$ python -q
>>> import numpy as np
>>> np.set_printoptions(precision=2, suppress=True, linewidth=120)
>>> rnd = lambda a: np.round(a, 2) + 0
>>> Z = np.array([[0, 2, 2], [0, 1, 2]])
>>> rng = np.random.default_rng(85151)
>>> J = rng.normal(size=(14, 2)) @ Z + np.array([0, 0, 0])
>>> print(rnd(J))
[[ 0.   -0.96 -1.21]
 [ 0.    0.9   0.66]
 [ 0.    3.46  5.36]
 [ 0.    3.39  4.25]
 [ 0.   -2.09 -2.77]
 [ 0.    2.74  4.56]
 [ 0.   -1.67 -4.18]
 [ 0.    2.11  2.42]
 [ 0.    4.03  4.64]
 [ 0.   -0.82 -0.42]
 [ 0.   -0.94 -0.21]
 [ 0.    1.26  1.8 ]
 [ 0.   -3.12 -2.96]
 [ 0.    0.51 -0.18]]
>>> print(np.linalg.cond(J) > 100)
True
>>> print([round(float(x), 2) for x in np.linalg.svd(J, compute_uv=False)[:3]])
[14.3, 1.89, 0.0]
>>> print(np.argsort(-np.linalg.norm(J, axis=0).round(6), kind="stable")[:3])
[2 1 0]
>>> print(np.linalg.matrix_rank(J, rtol=0.1))
2
>>> rk = np.linalg.matrix_rank(J)
>>> print(rk)
2
>>> null = np.linalg.svd(J)[2][rk:].T
>>> print(np.allclose(J @ null, 0))
True
>>> print(J @ null)
[[0.]
 [0.]
 [0.]
 [0.]
 [0.]
 [0.]
 [0.]
 [0.]
 [0.]
 [0.]
 [0.]
 [0.]
 [0.]
 [0.]]
>>> print([int(np.linalg.matrix_rank(np.delete(J, i, axis=0))) for i in range(14)])
[2, 2, 2, 2, 2, 2, 2, 2, 2, 2, 2, 2, 2, 2]
>>> left, sv, vt = np.linalg.svd(J)
>>> print(np.argmax(sv[:-1] / (sv[1:] + 1e-6)) + 1)
2
>>> out = left[:, :2] @ np.diag(sv[:2]) @ vt[:2]
>>> print(rnd(np.linalg.norm(J - out) / np.linalg.norm(J)))
0.0
>>> print(rnd(np.abs(J - out).max()))
0.0
>>> u, r1 = J[10], J[4]
>>> print(rnd(u @ r1))
2.55
>>> print(rnd(u @ u))
0.92
>>> pr = (u @ r1) / (u @ u) * u
>>> print(rnd(r1 - pr))
[ 0.    0.5  -2.18]
>>> print(np.linalg.matrix_rank(np.outer(u, r1)))
1
>>> print(rnd(np.outer(u, r1)))
[[0.   0.   0.  ]
 [0.   1.96 2.59]
 [0.   0.45 0.59]]
>>> print(rnd(np.linalg.norm(u + r1) ** 2 + np.linalg.norm(u - r1) ** 2))
25.94
>>> W0 = np.array([[-4, -9, 4, -2], [-2, 8, 4, 6], [1, 7, 3, 4], [-5, -3, 2, 1]])
>>> rk = np.linalg.matrix_rank(W0)
>>> print(rk)
3
>>> null = np.linalg.svd(W0)[2][rk:].T
>>> print(rnd(null[:, 0] / null[np.abs(null[:, 0]).round(6).argmax(), 0]))
[ 0.41 -0.52 -0.26  1.  ]
>>> print(np.allclose(W0 @ null, 0))
True
>>> print(rnd(null @ null.T))
[[ 0.11 -0.14 -0.07  0.27]
 [-0.14  0.18  0.09 -0.35]
 [-0.07  0.09  0.04 -0.17]
 [ 0.27 -0.35 -0.17  0.67]]
